$ python3 -q
>>> import numpy as np
>>> np.set_printoptions(suppress=True, linewidth=100)
>>> rd = lambda a: np.round(a, 3) + 0
>>> other = np.array([[2, 0, 0],
...     [-1, 0, 1],
...     [2, 0, 2],
...     [3, 2, -2],
...     [1, -3, -2],
...     [2, -3, -1]])
>>> C = np.array([[2, 1, 3, 4, -2, -3, 2, 0],
...     [-1, 1, 4, 4, 4, 4, -4, 0],
...     [5, 2, -4, 0, -4, -2, 0, -5]])
>>> J = other @ C
>>> J
array([[  4,   2,   6,   8,  -4,  -6,   4,   0],
       [  3,   1,  -7,  -4,  -2,   1,  -2,  -5],
       [ 14,   6,  -2,   8, -12, -10,   4, -10],
       [ -6,   1,  25,  20,  10,   3,  -2,  10],
       [ -5,  -6,  -1,  -8,  -6, -11,  14,  10],
       [  2,  -3,  -2,  -4, -12, -16,  16,   5]])
>>> Uu, sigma, Vh = np.linalg.svd(J)
>>> rd(sigma)
array([41.484, 32.726, 27.076,  0.   ,  0.   ,  0.   ])
>>> other = Uu[:, :3] @ np.diag(sigma[:3]) @ Vh[:3]
>>> rd(other)
array([[  4.,   2.,   6.,   8.,  -4.,  -6.,   4.,   0.],
       [  3.,   1.,  -7.,  -4.,  -2.,   1.,  -2.,  -5.],
       [ 14.,   6.,  -2.,   8., -12., -10.,   4., -10.],
       [ -6.,   1.,  25.,  20.,  10.,   3.,  -2.,  10.],
       [ -5.,  -6.,  -1.,  -8.,  -6., -11.,  14.,  10.],
       [  2.,  -3.,  -2.,  -4., -12., -16.,  16.,   5.]])
>>> np.linalg.matrix_rank(other)
np.int64(3)
>>> np.linalg.matrix_rank(J, rtol=0.05)
np.int64(3)
>>> Uu, sigma, Vh = np.linalg.svd(J)
>>> vecs = Vh[:(sigma > 1e-8).sum()]
>>> rng = np.random.default_rng(55771)
>>> vec = J[2] + 5 * J[3] + rng.integers(2) * np.eye(8)[0]
>>> vec
array([-16.,  11., 123., 108.,  38.,   5.,  -6.,  40.])
>>> np.allclose(vecs.T @ vecs @ vec, vec)
True
>>> rd(np.diag(vecs.T @ vecs))
array([0.336, 0.112, 0.514, 0.558, 0.305, 0.394, 0.387, 0.393])
>>> np.linalg.matrix_rank(np.vstack([J, vec]))
np.int64(3)
>>> G = J.T @ J
>>> np.trace(G), (J ** 2).sum()
(np.int64(3525), np.int64(3525))
>>> rd(np.linalg.eigvalsh(G)[::-1])
array([1720.917, 1070.96 ,  733.122,    0.   ,    0.   ,    0.   ,    0.   ,    0.   ])
>>> np.diag(G)
array([286,  87, 719, 624, 444, 523, 492, 350])
>>> np.linalg.matrix_rank(G)
np.int64(3)
